In [1]: import numpy as np

In [2]: np.set_printoptions(precision=2, suppress=True, linewidth=120, sign=" ")

In [3]: def rnd(a):
   ...:     return np.round(a, 2) + 0
   ...: 

In [4]: m1 = np.load("arr.npy")

In [5]: m1
Out[5]: 
array([[-2, -1,  0,  1,  2,  3,  4,  5,  6],
       [ 7,  8,  9, 10, 11, 12, 13, 14, 15],
       [16, 17, 18, 19, 20, 21, 22, 23, 24],
       [25, 26, 27, 28, 29, 30, 31, 32, 33]])

In [6]: r0, r1 = m1[3], m1[0]

In [7]: r0 @ r1
Out[7]: np.int64(582)

In [8]: pr = (r0 @ r1) / (r0 @ r0) * r0

In [9]: print(np.linalg.matrix_rank(np.outer(r0, r1)))
1

In [10]: rnd(pr)
Out[10]: array([ 1.91,  1.98,  2.06,  2.14,  2.21,  2.29,  2.36,  2.44,  2.52])

In [11]: rnd(np.linalg.norm(r0 + r1) ** 2 + np.linalg.norm(r0 - r1) ** 2)
Out[11]: np.float64(15450.0)

In [12]: rnd(r1 - pr)
Out[12]: array([-3.91, -2.98, -2.06, -1.14, -0.21,  0.71,  1.64,  2.56,  3.48])

In [13]: np.outer(r0, r1)
Out[13]: 
array([[-50, -25,   0,  25,  50,  75, 100, 125, 150],
       [-52, -26,   0,  26,  52,  78, 104, 130, 156],
       [-54, -27,   0,  27,  54,  81, 108, 135, 162],
       [-56, -28,   0,  28,  56,  84, 112, 140, 168],
       [-58, -29,   0,  29,  58,  87, 116, 145, 174],
       [-60, -30,   0,  30,  60,  90, 120, 150, 180],
       [-62, -31,   0,  31,  62,  93, 124, 155, 186],
       [-64, -32,   0,  32,  64,  96, 128, 160, 192],
       [-66, -33,   0,  33,  66,  99, 132, 165, 198]])

In [14]: M = np.load("dump.npy")

In [15]: M
Out[15]: 
array([[ 4.49, -2.86,  0.97, -7.58, -0.12],
       [-0.4 ,  1.1 ,  0.3 ,  3.33, -1.12],
       [ 5.12,  3.93,  0.64,  0.35,  5.86],
       [-0.69, -0.99,  0.06,  3.01,  0.98],
       [ 4.87,  4.06,  1.51,  0.35,  5.76],
       [ 2.92, -2.39,  0.3 , -6.13,  0.11],
       [ 3.04, -1.13, -0.55, -5.88, -1.07],
       [ 1.75, -2.57, -0.14, -8.94, -0.76],
       [-0.1 ,  2.05,  0.99,  2.11,  1.36],
       [ 3.61, -0.24,  0.01, -7.98, -0.84],
       [ 6.33, -2.03,  0.73, -6.63, -0.33],
       [ 3.97,  4.26,  3.22, -1.39,  6.42],
       [ 0.98, -0.47,  1.51,  2.43,  1.93],
       [-0.57,  0.78,  0.23,  3.07,  0.75],
       [ 1.08,  0.47, -0.46,  3.24, -0.47],
       [ 2.36,  4.78,  2.62,  1.56,  4.62],
       [-0.42,  1.13,  1.98,  3.36,  2.33],
       [-0.54,  1.17,  1.77,  3.25,  0.52]])

In [16]: Xs = (M - M.mean(axis=0)) / M.std(axis=0)

In [17]: print(np.argwhere(np.abs(Xs) > 2))
[[ 11   2]
 [ 11   4]]

In [18]: c = np.linalg.lstsq(np.delete(Xs, 3, axis=1), Xs[:, 3])[0]

In [19]: rnd(1 - np.var(Xs[:, 3] - np.delete(Xs, 3, axis=1) @ c))
Out[19]: np.float64(0.78)

In [20]: w1 = np.array([[-1, 0, 1, 0],
    ...:     [2, 1, -3, -3],
    ...:     [-3, -3, 1, -1],
    ...:     [3, 3, -3, 0],
    ...:     [3, -3, 2, 1],
    ...:     [-3, -2, -3, 1],
    ...:     [-1, -2, -1, 3],
    ...:     [1, 0, 2, -1],
    ...:     [3, 2, -2, -1]])

In [21]: c = np.array([-4, -3, -4, 1])

In [22]: hid = np.maximum(m1 @ w1 + c, 0)

In [23]: np.linalg.matrix_rank(hid)
Out[23]: np.int64(2)

In [24]: cent = np.array([[2, 3, -1], [-3, -3, 2], [-1, -3, 1], [0, -3, -3]])

In [25]: hid @ cent
Out[25]: 
array([[  30,   15,  -45],
       [ 102,  150,  -54],
       [ 174,  261,  -87],
       [ 246,  369, -123]])

In [26]: out = np.array([[3, 2, 1, 0, 2],
    ...:     [3, 2, 1, 3, 0],
    ...:     [2, 2, 0, 2, 1],
    ...:     [2, 3, 2, 3, 2],
    ...:     [1, 0, 0, 1, 0]])

In [27]: F = np.triu(out, 1)

In [28]: F
Out[28]: 
array([[ 0,  2,  1,  0,  2],
       [ 0,  0,  1,  3,  0],
       [ 0,  0,  0,  2,  1],
       [ 0,  0,  0,  0,  2],
       [ 0,  0,  0,  0,  0]])

In [29]: print(rnd(np.trace(np.linalg.pinv(F) @ F)))
4.0

In [30]: np.linalg.lstsq(F[:-1].T, F[-1])[2]
Out[30]: np.int32(4)

In [31]: rnd(F @ np.linalg.pinv(F) @ F)
Out[31]: 
array([[ 0.,  2.,  1.,  0.,  2.],
       [ 0.,  0.,  1.,  3.,  0.],
       [ 0.,  0.,  0.,  2.,  1.],
       [ 0.,  0.,  0.,  0.,  2.],
       [ 0.,  0.,  0.,  0.,  0.]])

In [32]: np.allclose(F[:-1].T @ np.linalg.lstsq(F[:-1].T, F[-1])[0], F[-1])
Out[32]: True

In [33]: np.abs(np.diag(np.linalg.qr(F)[1])) > 1e-9
Out[33]: array([False, False, False, False, False])

In [34]: vec = np.array([7, 1, 7, 1, 2])

In [35]: target = M @ vec

In [36]: rnd(np.linalg.pinv(M) @ M)
Out[36]: 
array([[ 1.,  0.,  0.,  0.,  0.],
       [ 0.,  1.,  0.,  0.,  0.],
       [ 0.,  0.,  1.,  0.,  0.],
       [ 0.,  0.,  0.,  1.,  0.],
       [ 0.,  0.,  0.,  0.,  1.]])

In [37]: rng = np.random.default_rng(466)

In [38]: target = target + 0.05 * rng.normal(size=18)

In [39]: rnd(target)
Out[39]: 
array([27.59,  1.46, 56.36, -0.46, 60.61, 14.33,  8.26, -1.79, 13.1 , 15.53, 40.15, 66.1 , 23.23,  2.95,  7.08, 50.46,
       20.08, 14.06])

In [40]: c, *_ = np.linalg.lstsq(M, target)

In [41]: c.round()
Out[41]: array([ 7.,  1.,  7.,  1.,  2.])

In [42]: rnd(c)
Out[42]: array([ 7.  ,  1.  ,  7.01,  0.99,  2.  ])

In [43]: t = rng.uniform(0, 2 * np.pi, 33)

In [44]: O, _ = np.linalg.qr(np.array([[0.5, 1.6], [1.2, -1.0], [1.1, 1.0]]))

In [45]: feats = 20 * np.c_[np.cos(t), np.sin(t)] @ O.T

In [46]: print(rnd(feats))
[[-11.84  -6.61 -14.7 ]
 [ -2.99 -16.24 -11.29]
 [ -5.16  18.71   4.84]
 [ -6.11  18.64   3.9 ]
 [ -8.27 -11.7  -13.95]
 [ 13.21   3.8   14.53]
 [ 15.23  -7.51  10.57]
 [-12.5   15.09  -4.02]
 [  6.04  13.95  13.  ]
 [ -8.56 -11.36 -14.05]
 [ -4.95 -14.86 -12.44]
 [ 14.56  -0.25  13.71]
 [-15.27   6.86 -10.94]
 [ -7.25 -12.8  -13.55]
 [ 12.65 -14.89   4.27]
 [-14.32  11.79  -7.47]
 [  6.84  13.2   13.38]
 [ -2.92 -16.28 -11.25]
 [  9.93   9.62  14.45]
 [-11.19  16.44  -2.07]
 [-14.86   1.6  -13.29]
 [  0.55  17.52   9.64]
 [  7.27  12.77  13.56]
 [ 13.71   2.53  14.34]
 [ 10.66 -16.87   1.34]
 [ 13.15   3.93  14.55]
 [ 10.38   8.98  14.54]
 [  3.96  15.59  11.88]
 [  1.01  17.31   9.97]
 [  4.05  15.53  11.94]
 [ -8.4   18.09   1.43]
 [ -7.56  18.36   2.38]
 [ 12.57   5.2   14.66]]

In [47]: np.linalg.cond(feats) > 100
Out[47]: np.True_

In [48]: rnd(np.linalg.norm(feats, 2) / np.linalg.norm(feats))
Out[48]: np.float64(0.79)

In [49]: np.linalg.matrix_rank(feats, rtol=0.1)
Out[49]: np.int64(2)

In [50]: dist = np.linalg.norm(feats[:, None] - feats[None], axis=-1)

In [51]: np.linalg.matrix_rank(dist ** 2)
Out[51]: np.int64(3)

In [52]: dist.shape
Out[52]: (33, 33)

In [53]: np.flatnonzero(dist[4] < dist.mean() / 2)
Out[53]: array([  0,   1,   4,   9,  10,  13,  17])

In [54]: out = np.array([[1, 0], [0, 2], [1, 0]])

In [55]: rnd(np.einsum("ij->j", feats))
Out[55]: array([  13.64,  136.14,   83.84])

In [56]: np.linalg.matrix_rank(np.vstack([feats, out.T]))
Out[56]: np.int64(3)

In [57]: print(rnd(np.einsum("ij,ij->i", feats, feats)))
[ 400.  400.  400.  400.  400.  400.  400.  400.  400.  400.  400.  400.  400.  400.  400.  400.  400.  400.  400.
  400.  400.  400.  400.  400.  400.  400.  400.  400.  400.  400.  400.  400.  400.]
